In [1]: import numpy as np

In [2]: from numpy import linalg as LA

In [3]: np.set_printoptions(precision=2, suppress=True, linewidth=120, floatmode="fixed")

In [4]: arr = np.load("sample6.npy")

In [5]: arr
Out[5]: 
array([[2, 2, 3, 1, 3, 2, 1, 0, 1, 0],
       [0, 2, 1, 2, 0, 1, 1, 1, 2, 2],
       [0, 0, 0, 1, 0, 3, 2, 1, 1, 3],
       [0, 0, 0, 2, 2, 1, 2, 1, 0, 3],
       [0, 0, 0, 0, 0, 2, 1, 1, 1, 1],
       [0, 0, 0, 0, 0, 3, 1, 2, 3, 3],
       [0, 0, 0, 0, 0, 0, 0, 3, 2, 0],
       [0, 0, 0, 0, 0, 0, 0, 3, 2, 3],
       [0, 0, 0, 0, 0, 0, 0, 0, 0, 0],
       [0, 0, 0, 0, 0, 0, 0, 0, 0, 0]])

In [6]: arr @ arr
Out[6]: 
array([[ 4,  8,  8, 11,  8, 28, 17, 16, 20, 25],
       [ 0,  4,  2,  9,  4, 10,  9, 13, 12, 19],
       [ 0,  0,  0,  2,  2, 10,  5, 16, 15, 15],
       [ 0,  0,  0,  4,  4,  9,  7, 15, 11, 14],
       [ 0,  0,  0,  0,  0,  6,  2, 10, 10,  9],
       [ 0,  0,  0,  0,  0,  9,  3, 15, 15, 15],
       [ 0,  0,  0,  0,  0,  0,  0,  9,  6,  9],
       [ 0,  0,  0,  0,  0,  0,  0,  9,  6,  9],
       [ 0,  0,  0,  0,  0,  0,  0,  0,  0,  0],
       [ 0,  0,  0,  0,  0,  0,  0,  0,  0,  0]])

In [7]: print(np.round(np.abs(LA.eigvals(arr)).max(), 2))
3.0

In [8]: LA.matrix_power(arr, 2)
Out[8]: 
array([[ 4,  8,  8, 11,  8, 28, 17, 16, 20, 25],
       [ 0,  4,  2,  9,  4, 10,  9, 13, 12, 19],
       [ 0,  0,  0,  2,  2, 10,  5, 16, 15, 15],
       [ 0,  0,  0,  4,  4,  9,  7, 15, 11, 14],
       [ 0,  0,  0,  0,  0,  6,  2, 10, 10,  9],
       [ 0,  0,  0,  0,  0,  9,  3, 15, 15, 15],
       [ 0,  0,  0,  0,  0,  0,  0,  9,  6,  9],
       [ 0,  0,  0,  0,  0,  0,  0,  9,  6,  9],
       [ 0,  0,  0,  0,  0,  0,  0,  0,  0,  0],
       [ 0,  0,  0,  0,  0,  0,  0,  0,  0,  0]])

In [9]: np.allclose(arr @ arr.T, arr.T @ arr)
Out[9]: False

In [10]: print(np.allclose(arr, arr.T))
False

In [11]: U, sigma, VT = LA.svd(arr)

In [12]: sigma
Out[12]: array([10.48,  5.68,  4.02,  3.09,  2.32,  1.50,  0.67,  0.20,  0.00,  0.00])

In [13]: np.argmax(sigma[:-1] / (sigma[1:] + 1e-6)) + 1
Out[13]: np.int64(8)

In [14]: out = U[:, :8] @ np.diag(sigma[:8]) @ VT[:8]

In [15]: out.round(2) + 0
Out[15]: 
array([[2.00, 2.00, 3.00, 1.00, 3.00, 2.00, 1.00, 0.00, 1.00, 0.00],
       [0.00, 2.00, 1.00, 2.00, 0.00, 1.00, 1.00, 1.00, 2.00, 2.00],
       [0.00, 0.00, 0.00, 1.00, 0.00, 3.00, 2.00, 1.00, 1.00, 3.00],
       [0.00, 0.00, 0.00, 2.00, 2.00, 1.00, 2.00, 1.00, 0.00, 3.00],
       [0.00, 0.00, 0.00, 0.00, 0.00, 2.00, 1.00, 1.00, 1.00, 1.00],
       [0.00, 0.00, 0.00, 0.00, 0.00, 3.00, 1.00, 2.00, 3.00, 3.00],
       [0.00, 0.00, 0.00, 0.00, 0.00, 0.00, 0.00, 3.00, 2.00, 0.00],
       [0.00, 0.00, 0.00, 0.00, 0.00, 0.00, 0.00, 3.00, 2.00, 3.00],
       [0.00, 0.00, 0.00, 0.00, 0.00, 0.00, 0.00, 0.00, 0.00, 0.00],
       [0.00, 0.00, 0.00, 0.00, 0.00, 0.00, 0.00, 0.00, 0.00, 0.00]])

In [16]: LA.matrix_rank(arr, rtol=0.05)
Out[16]: np.int64(7)

In [17]: LA.matrix_rank(out)
Out[17]: np.int64(8)

In [18]: round(np.abs(arr - out).max(), 2)
Out[18]: np.float64(0.0)

In [19]: rank = LA.matrix_rank(arr)

In [20]: rank
Out[20]: np.int64(8)

In [21]: ns = LA.svd(arr)[2][rank:].T

In [22]: [int(LA.matrix_rank(arr[:, :j + 1])) for j in range(10)]
Out[22]: [1, 2, 2, 3, 4, 5, 6, 7, 7, 8]

In [23]: LA.matrix_rank(arr.T @ arr), LA.matrix_rank(arr @ arr.T)
Out[23]: (np.int64(8), np.int64(8))

In [24]: ns.shape
Out[24]: (10, 2)

In [25]: arr @ arr
Out[25]: 
array([[ 4,  8,  8, 11,  8, 28, 17, 16, 20, 25],
       [ 0,  4,  2,  9,  4, 10,  9, 13, 12, 19],
       [ 0,  0,  0,  2,  2, 10,  5, 16, 15, 15],
       [ 0,  0,  0,  4,  4,  9,  7, 15, 11, 14],
       [ 0,  0,  0,  0,  0,  6,  2, 10, 10,  9],
       [ 0,  0,  0,  0,  0,  9,  3, 15, 15, 15],
       [ 0,  0,  0,  0,  0,  0,  0,  9,  6,  9],
       [ 0,  0,  0,  0,  0,  0,  0,  9,  6,  9],
       [ 0,  0,  0,  0,  0,  0,  0,  0,  0,  0],
       [ 0,  0,  0,  0,  0,  0,  0,  0,  0,  0]])

In [26]: [int(LA.matrix_rank(LA.matrix_power(arr, p))) for p in range(1, 11)]
Out[26]: [8, 7, 6, 5, 5, 5, 5, 5, 5, 5]

In [27]: J = np.loadtxt("layer3.csv", delimiter=",")

In [28]: print(J)
[[-2.00  1.00  1.00  1.00  1.00  1.00  1.00  1.00  1.00  1.00  1.00]
 [ 1.00 -2.00  1.00  1.00  1.00  1.00  1.00  1.00  1.00  1.00  1.00]
 [ 1.00  1.00 -2.00  1.00  1.00  1.00  1.00  1.00  1.00  1.00  1.00]
 [ 1.00  1.00  1.00 -2.00  1.00  1.00  1.00  1.00  1.00  1.00  1.00]
 [ 1.00  1.00  1.00  1.00 -2.00  1.00  1.00  1.00  1.00  1.00  1.00]
 [ 1.00  1.00  1.00  1.00  1.00 -2.00  1.00  1.00  1.00  1.00  1.00]
 [ 1.00  1.00  1.00  1.00  1.00  1.00 -2.00  1.00  1.00  1.00  1.00]
 [ 1.00  1.00  1.00  1.00  1.00  1.00  1.00 -2.00  1.00  1.00  1.00]
 [ 1.00  1.00  1.00  1.00  1.00  1.00  1.00  1.00 -2.00  1.00  1.00]
 [ 1.00  1.00  1.00  1.00  1.00  1.00  1.00  1.00  1.00 -2.00  1.00]
 [ 1.00  1.00  1.00  1.00  1.00  1.00  1.00  1.00  1.00  1.00 -2.00]]

In [29]: # symmetric, so the eigenvalues are real

In [30]: vals, vecs = LA.eigh(J)

In [31]: print((vals > 1e-8).sum(), (vals < -1e-8).sum())
1 10

In [32]: LA.svd(J, compute_uv=False)
Out[32]: array([8.00, 3.00, 3.00, 3.00, 3.00, 3.00, 3.00, 3.00, 3.00, 3.00, 3.00])

In [33]: np.round(vecs.T @ J @ vecs, 2) + 0
Out[33]: 
array([[-3.00,  0.00,  0.00,  0.00,  0.00,  0.00,  0.00,  0.00,  0.00,  0.00,  0.00],
       [ 0.00, -3.00,  0.00,  0.00,  0.00,  0.00,  0.00,  0.00,  0.00,  0.00,  0.00],
       [ 0.00,  0.00, -3.00,  0.00,  0.00,  0.00,  0.00,  0.00,  0.00,  0.00,  0.00],
       [ 0.00,  0.00,  0.00, -3.00,  0.00,  0.00,  0.00,  0.00,  0.00,  0.00,  0.00],
       [ 0.00,  0.00,  0.00,  0.00, -3.00,  0.00,  0.00,  0.00,  0.00,  0.00,  0.00],
       [ 0.00,  0.00,  0.00,  0.00,  0.00, -3.00,  0.00,  0.00,  0.00,  0.00,  0.00],
       [ 0.00,  0.00,  0.00,  0.00,  0.00,  0.00, -3.00,  0.00,  0.00,  0.00,  0.00],
       [ 0.00,  0.00,  0.00,  0.00,  0.00,  0.00,  0.00, -3.00,  0.00,  0.00,  0.00],
       [ 0.00,  0.00,  0.00,  0.00,  0.00,  0.00,  0.00,  0.00, -3.00,  0.00,  0.00],
       [ 0.00,  0.00,  0.00,  0.00,  0.00,  0.00,  0.00,  0.00,  0.00, -3.00,  0.00],
       [ 0.00,  0.00,  0.00,  0.00,  0.00,  0.00,  0.00,  0.00,  0.00,  0.00,  8.00]])

In [34]: vals
Out[34]: array([-3.00, -3.00, -3.00, -3.00, -3.00, -3.00, -3.00, -3.00, -3.00, -3.00,  8.00])

In [35]: vecs @ np.diag(vals) @ vecs.T
Out[35]: 
array([[-2.00,  1.00,  1.00,  1.00,  1.00,  1.00,  1.00,  1.00,  1.00,  1.00,  1.00],
       [ 1.00, -2.00,  1.00,  1.00,  1.00,  1.00,  1.00,  1.00,  1.00,  1.00,  1.00],
       [ 1.00,  1.00, -2.00,  1.00,  1.00,  1.00,  1.00,  1.00,  1.00,  1.00,  1.00],
       [ 1.00,  1.00,  1.00, -2.00,  1.00,  1.00,  1.00,  1.00,  1.00,  1.00,  1.00],
       [ 1.00,  1.00,  1.00,  1.00, -2.00,  1.00,  1.00,  1.00,  1.00,  1.00,  1.00],
       [ 1.00,  1.00,  1.00,  1.00,  1.00, -2.00,  1.00,  1.00,  1.00,  1.00,  1.00],
       [ 1.00,  1.00,  1.00,  1.00,  1.00,  1.00, -2.00,  1.00,  1.00,  1.00,  1.00],
       [ 1.00,  1.00,  1.00,  1.00,  1.00,  1.00,  1.00, -2.00,  1.00,  1.00,  1.00],
       [ 1.00,  1.00,  1.00,  1.00,  1.00,  1.00,  1.00,  1.00, -2.00,  1.00,  1.00],
       [ 1.00,  1.00,  1.00,  1.00,  1.00,  1.00,  1.00,  1.00,  1.00, -2.00,  1.00],
       [ 1.00,  1.00,  1.00,  1.00,  1.00,  1.00,  1.00,  1.00,  1.00,  1.00, -2.00]])

In [36]: np.abs(np.diag(LA.qr(arr)[1])) > 1e-9
Out[36]: array([ True,  True, False,  True, False,  True, False,  True, False, False])

In [37]: round(np.trace(LA.pinv(arr) @ arr), 2)
Out[37]: np.float64(8.0)

In [38]: out = J[0, 0] * J[1:] - np.outer(J[1:, 0], J[0])

In [39]: out
Out[39]: 
array([[ 0.00,  3.00, -3.00, -3.00, -3.00, -3.00, -3.00, -3.00, -3.00, -3.00, -3.00],
       [ 0.00, -3.00,  3.00, -3.00, -3.00, -3.00, -3.00, -3.00, -3.00, -3.00, -3.00],
       [ 0.00, -3.00, -3.00,  3.00, -3.00, -3.00, -3.00, -3.00, -3.00, -3.00, -3.00],
       [ 0.00, -3.00, -3.00, -3.00,  3.00, -3.00, -3.00, -3.00, -3.00, -3.00, -3.00],
       [ 0.00, -3.00, -3.00, -3.00, -3.00,  3.00, -3.00, -3.00, -3.00, -3.00, -3.00],
       [ 0.00, -3.00, -3.00, -3.00, -3.00, -3.00,  3.00, -3.00, -3.00, -3.00, -3.00],
       [ 0.00, -3.00, -3.00, -3.00, -3.00, -3.00, -3.00,  3.00, -3.00, -3.00, -3.00],
       [ 0.00, -3.00, -3.00, -3.00, -3.00, -3.00, -3.00, -3.00,  3.00, -3.00, -3.00],
       [ 0.00, -3.00, -3.00, -3.00, -3.00, -3.00, -3.00, -3.00, -3.00,  3.00, -3.00],
       [ 0.00, -3.00, -3.00, -3.00, -3.00, -3.00, -3.00, -3.00, -3.00, -3.00,  3.00]])

In [40]: J[:, 0] / J[0, 0]
Out[40]: array([ 1.00, -0.50, -0.50, -0.50, -0.50, -0.50, -0.50, -0.50, -0.50, -0.50, -0.50])

In [41]: print(np.flatnonzero(~out.round(6).any(axis=1)))
[]

In [42]: F = np.load("a.npy")

In [43]: F
Out[43]: 
array([[-6,  2, -6,  3, -1,  3],
       [-6, -6, -6,  3,  3,  3],
       [-6, -6, -6,  3,  3,  3],
       [ 3, -1,  3, -6,  2, -6],
       [ 3,  3,  3, -6, -6, -6],
       [ 3,  3,  3, -6, -6, -6]])

In [44]: U, sigma, VT = LA.svd(F)

In [45]: sigma.round(2) + 0
Out[45]: array([24.00,  9.00,  8.00,  3.00,  0.00,  0.00])

In [46]: out = U[:, :4] @ np.diag(sigma[:4]) @ VT[:4]

In [47]: LA.matrix_rank(F, rtol=0.05)
Out[47]: np.int64(4)

In [48]: round(float(np.abs(F - out).max()), 2)
Out[48]: 0.0

In [49]: out
Out[49]: 
array([[-6.00,  2.00, -6.00,  3.00, -1.00,  3.00],
       [-6.00, -6.00, -6.00,  3.00,  3.00,  3.00],
       [-6.00, -6.00, -6.00,  3.00,  3.00,  3.00],
       [ 3.00, -1.00,  3.00, -6.00,  2.00, -6.00],
       [ 3.00,  3.00,  3.00, -6.00, -6.00, -6.00],
       [ 3.00,  3.00,  3.00, -6.00, -6.00, -6.00]])

In [50]: vec = np.array([0, -2, -2, 2, -1, -1])

In [51]: h = np.maximum(F @ vec, 0)

In [52]: print(F.T @ h)
[-360 -264 -360  180  132  180]

In [53]: np.tanh(F @ vec)
Out[53]: array([ 1.00,  1.00,  1.00, -1.00, -1.00, -1.00])

In [54]: np.flatnonzero(h > 1e-9)
Out[54]: array([0, 1, 2])

In [55]: print(np.maximum(F @ vec, 0) - np.maximum(-F @ vec, 0))
[ 12  24  24 -12 -12 -12]

In [56]: [round(float(x), 2) for x in LA.svd(F, compute_uv=False)[:3]]
Out[56]: [24.0, 9.0, 8.0]

In [57]: F.reshape(-1, 2)
Out[57]: 
array([[-6,  2],
       [-6,  3],
       [-1,  3],
       [-6, -6],
       [-6,  3],
       [ 3,  3],
       [-6, -6],
       [-6,  3],
       [ 3,  3],
       [ 3, -1],
       [ 3, -6],
       [ 2, -6],
       [ 3,  3],
       [ 3, -6],
       [-6, -6],
       [ 3,  3],
       [ 3, -6],
       [-6, -6]])

In [58]: t3 = F.reshape(6, 2, -1)

In [59]: t3.sum(axis=1)
Out[59]: 
array([[-3,  1, -3],
       [-3, -3, -3],
       [-3, -3, -3],
       [-3,  1, -3],
       [-3, -3, -3],
       [-3, -3, -3]])

In [60]: print(np.einsum("ihd,ihd->ih", t3, t3))
[[ 76  19]
 [108  27]
 [108  27]
 [ 19  76]
 [ 27 108]
 [ 27 108]]

In [61]: t3[:, 0]
Out[61]: 
array([[-6,  2, -6],
       [-6, -6, -6],
       [-6, -6, -6],
       [ 3, -1,  3],
       [ 3,  3,  3],
       [ 3,  3,  3]])

In [62]: t3.transpose(1, 0, 2)
Out[62]: 
array([[[-6,  2, -6],
        [-6, -6, -6],
        [-6, -6, -6],
        [ 3, -1,  3],
        [ 3,  3,  3],
        [ 3,  3,  3]],

       [[ 3, -1,  3],
        [ 3,  3,  3],
        [ 3,  3,  3],
        [-6,  2, -6],
        [-6, -6, -6],
        [-6, -6, -6]]])

In [63]: rng = np.random.default_rng(76149)

In [64]: m1 = np.triu(rng.random((11, 11)) < 0.2, 1).astype(int)

In [65]: m1 = m1 + m1.T

In [66]: m1
Out[66]: 
array([[0, 0, 1, 0, 0, 0, 0, 1, 1, 1, 0],
       [0, 0, 0, 0, 0, 0, 0, 0, 0, 0, 1],
       [1, 0, 0, 1, 0, 0, 0, 0, 0, 1, 0],
       [0, 0, 1, 0, 0, 0, 0, 0, 1, 0, 0],
       [0, 0, 0, 0, 0, 0, 0, 0, 0, 1, 1],
       [0, 0, 0, 0, 0, 0, 0, 0, 0, 0, 0],
       [0, 0, 0, 0, 0, 0, 0, 0, 0, 0, 0],
       [1, 0, 0, 0, 0, 0, 0, 0, 0, 0, 1],
       [1, 0, 0, 1, 0, 0, 0, 0, 0, 0, 1],
       [1, 0, 1, 0, 1, 0, 0, 0, 0, 0, 0],
       [0, 1, 0, 0, 1, 0, 0, 1, 1, 0, 0]])

In [67]: # column 6 repeats column 5

In [68]: labels = rng.permutation(11)

In [69]: labels
Out[69]: array([ 8,  2,  9,  7,  5,  0,  1,  6,  3,  4, 10])

In [70]: out = m1[labels][:, labels]

In [71]: print(np.allclose(out, m1))
False

In [72]: U, sigma, VT = LA.svd(m1)

In [73]: sigma.round(2) + 0
Out[73]: array([2.93, 2.55, 1.70, 1.59, 1.41, 1.00, 0.57, 0.43, 0.00, 0.00, 0.00])

In [74]: np.argmax(sigma[:-1] / (sigma[1:] + 1e-6)) + 1
Out[74]: np.int64(8)

In [75]: out = U[:, :8] @ np.diag(sigma[:8]) @ VT[:8]

In [76]: LA.matrix_rank(m1, rtol=0.05)
Out[76]: np.int64(8)

In [77]: print(round(LA.norm(m1 - out) / LA.norm(m1), 2))
0.0

In [78]: round(np.abs(m1 - out).max(), 2)
Out[78]: np.float64(0.0)

In [79]: print(LA.matrix_rank(out))
8

In [80]: [round(float(LA.det(m1[:i, :i])), 2) + 0 for i in range(1, 12)]
Out[80]: [0.0, 0.0, 0.0, 0.0, 0.0, 0.0, 0.0, 0.0, 0.0, 0.0, 0.0]

In [81]: np.round(LA.eigvalsh(m1).min(), 2)
Out[81]: np.float64(-2.55)

In [82]: np.all(LA.eigvalsh(m1) > 0)
Out[82]: np.False_

In [83]: vals, vecs = LA.eigh(m1)

In [84]: print(np.abs(vecs[:, -1]).round(6).argmax())
0

In [85]: np.round(vecs.T @ m1 @ vecs, 2) + 0
Out[85]: 
array([[-2.55,  0.00,  0.00,  0.00,  0.00,  0.00,  0.00,  0.00,  0.00,  0.00,  0.00],
       [ 0.00, -1.70,  0.00,  0.00,  0.00,  0.00,  0.00,  0.00,  0.00,  0.00,  0.00],
       [ 0.00,  0.00, -1.41,  0.00,  0.00,  0.00,  0.00,  0.00,  0.00,  0.00,  0.00],
       [ 0.00,  0.00,  0.00, -0.43,  0.00,  0.00,  0.00,  0.00,  0.00,  0.00,  0.00],
       [ 0.00,  0.00,  0.00,  0.00,  0.00,  0.00,  0.00,  0.00,  0.00,  0.00,  0.00],
       [ 0.00,  0.00,  0.00,  0.00,  0.00,  0.00,  0.00,  0.00,  0.00,  0.00,  0.00],
       [ 0.00,  0.00,  0.00,  0.00,  0.00,  0.00,  0.00,  0.00,  0.00,  0.00,  0.00],
       [ 0.00,  0.00,  0.00,  0.00,  0.00,  0.00,  0.00,  0.57,  0.00,  0.00,  0.00],
       [ 0.00,  0.00,  0.00,  0.00,  0.00,  0.00,  0.00,  0.00,  1.00,  0.00,  0.00],
       [ 0.00,  0.00,  0.00,  0.00,  0.00,  0.00,  0.00,  0.00,  0.00,  1.59,  0.00],
       [ 0.00,  0.00,  0.00,  0.00,  0.00,  0.00,  0.00,  0.00,  0.00,  0.00,  2.93]])

In [86]: np.round(vecs @ np.diag(vals) @ vecs.T, 2) + 0
Out[86]: 
array([[0.00, 0.00, 1.00, 0.00, 0.00, 0.00, 0.00, 1.00, 1.00, 1.00, 0.00],
       [0.00, 0.00, 0.00, 0.00, 0.00, 0.00, 0.00, 0.00, 0.00, 0.00, 1.00],
       [1.00, 0.00, 0.00, 1.00, 0.00, 0.00, 0.00, 0.00, 0.00, 1.00, 0.00],
       [0.00, 0.00, 1.00, 0.00, 0.00, 0.00, 0.00, 0.00, 1.00, 0.00, 0.00],
       [0.00, 0.00, 0.00, 0.00, 0.00, 0.00, 0.00, 0.00, 0.00, 1.00, 1.00],
       [0.00, 0.00, 0.00, 0.00, 0.00, 0.00, 0.00, 0.00, 0.00, 0.00, 0.00],
       [0.00, 0.00, 0.00, 0.00, 0.00, 0.00, 0.00, 0.00, 0.00, 0.00, 0.00],
       [1.00, 0.00, 0.00, 0.00, 0.00, 0.00, 0.00, 0.00, 0.00, 0.00, 1.00],
       [1.00, 0.00, 0.00, 1.00, 0.00, 0.00, 0.00, 0.00, 0.00, 0.00, 1.00],
       [1.00, 0.00, 1.00, 0.00, 1.00, 0.00, 0.00, 0.00, 0.00, 0.00, 0.00],
       [0.00, 1.00, 0.00, 0.00, 1.00, 0.00, 0.00, 1.00, 1.00, 0.00, 0.00]])
